% ipython --no-banner

In [1]: import numpy as np

In [2]: np.set_printoptions(suppress=True, linewidth=120)

In [3]: m1 = np.array([[-1, 1, -2, 2, -1, -1],
   ...:     [-2, -1, 0, 2, 1, 2],
   ...:     [1, 2, -2, -1, 2, 0],
   ...:     [-1, 2, 1, 1, 0, 0]])

In [4]: print(m1)
[[-1  1 -2  2 -1 -1]
 [-2 -1  0  2  1  2]
 [ 1  2 -2 -1  2  0]
 [-1  2  1  1  0  0]]

In [5]: M2 = np.array([[0, 2, 2], [3, -2, 3], [-3, 3, 0], [-1, 0, 2], [1, 2, 2], [-3, 2, 1]])

In [6]: print(np.einsum("ik,kj->ij", m1, M2))
[[  9 -14   2]
 [-10   4   1]
 [ 15  -4  10]
 [  2  -3   6]]

In [7]: print(np.einsum("ij->j", m1))
[-3  4 -3  4  2  1]

In [8]: print(np.einsum("ij,ij->i", m1, m1))
[12 14 14  7]

In [9]: print(np.einsum("ik,kj->ji", m1, M2))
[[  9 -10  15   2]
 [-14   4  -4  -3]
 [  2   1  10   6]]

In [10]: print(M2.T @ m1.T)
[[  9 -10  15   2]
 [-14   4  -4  -3]
 [  2   1  10   6]]

In [11]: print(np.linalg.matrix_rank(m1 @ M2))
3

In [12]: mat = np.load("test11.npy")

In [13]: print(mat)
[[ 0. -1.  0. -1.]
 [-1.  0.  0. -1.]
 [ 0.  0.  0.  0.]
 [-1. -1.  0.  0.]]

In [14]: evals, evecs = np.linalg.eigh(mat)

In [15]: print(np.round(evecs.T @ mat @ evecs, 2) + 0)
[[-2.  0.  0.  0.]
 [ 0.  0.  0.  0.]
 [ 0.  0.  1.  0.]
 [ 0.  0.  0.  1.]]

In [16]: print(evals.round(2))
[-2.  0.  1.  1.]

In [17]: print(np.round(np.linalg.eigvalsh(mat + 3 * np.eye(4)), 2))
[1. 3. 4. 4.]

In [18]: print(evals.sum(), np.trace(mat))
0.0 0.0

In [19]: x0 = np.array([1, 2, 0, 0, 1, 1])

In [20]: print(np.einsum("ij,j->i", m1, x0))
[-1 -1  7  3]

In [21]: print(np.sign((m1 @ x0).round(6)))
[-1 -1  1  1]

In [22]: print(m1 @ x0)
[-1 -1  7  3]

In [23]: print(np.linalg.norm(m1 @ x0) <= np.linalg.norm(m1, 2) * np.linalg.norm(x0) + 1e-9)
True

In [24]: print(m1 @ (2 * x0))
[-2 -2 14  6]

In [25]: print(round(np.linalg.norm(mat, 2) / np.linalg.norm(mat), 2))
0.82

In [26]: print(np.linalg.matrix_rank(mat, rtol=0.1))
3

In [27]: W0 = np.load("m.npy")

In [28]: print(W0)
[[  0  52  30  20   0  21]
 [  0  43  65  44   7   0]
 [  0 155  66  37   0   3]
 [  0 110  15   2   9   9]
 [  0  60  49  51   0  73]
 [  0 101  17   0  19   0]
 [  0  66 104  90   0   2]
 [  0  63 108  94   0   0]
 [  0  71  63  51   0  33]
 [  0  88  48  25  26   0]
 [  0 110   0   0   0  42]
 [  0 101  27  29   0  61]
 [ 12  21   0   0   0  41]
 [  0  89  71  49   0   9]
 [  0 118   0   0  21  27]
 [  0 101  72  41  16   0]
 [  0 114  59  28  33   0]
 [  0  61  89  83   0  50]
 [  0  49  65  49   0   0]
 [  0  33  50  29   0   0]
 [  0  97   0   0  24   0]
 [  0  61  82  67   0   0]
 [  0  66  42  25  16   0]
 [  0  51  20   1   4   0]
 [  0  68   0   0  47   0]
 [  0 115  46  35   2   1]
 [  0  61 115 116   0  16]
 [  0  83  25   5  18   0]]

In [29]: C2 = np.cov(W0, rowvar=False)

In [30]: print(np.median(W0, axis=0))
[ 0.  69.5 48.5 29.   0.   0.5]

In [31]: print(np.argsort(-W0.std(axis=0).round(6), kind="stable"))
[2 3 1 5 4 0]

In [32]: print(np.round(np.corrcoef(W0.T), 2))
[[ 1.   -0.37 -0.27 -0.21 -0.14  0.25]
 [-0.37  1.   -0.18 -0.25  0.27 -0.08]
 [-0.27 -0.18  1.    0.95 -0.42 -0.15]
 [-0.21 -0.25  0.95  1.   -0.48  0.05]
 [-0.14  0.27 -0.42 -0.48  1.   -0.37]
 [ 0.25 -0.08 -0.15  0.05 -0.37  1.  ]]

In [33]: print(C2.shape)
(6, 6)

In [34]: print(np.round(np.linalg.eigvalsh(C2)[::-1], 2))
[2297.67  879.4   489.86   91.85   25.24    3.59]

In [35]: print(np.round(W0.std(axis=0), 2))
[ 2.23 29.89 33.86 31.88 12.31 20.97]

In [36]: print(round(float(np.corrcoef(W0[:, 5], W0[:, 1])[0, 1]), 2))
-0.08

In [37]: print(np.argwhere(np.triu(np.abs(np.corrcoef(W0.T)) > 0.8, 1)))
[[2 3]]
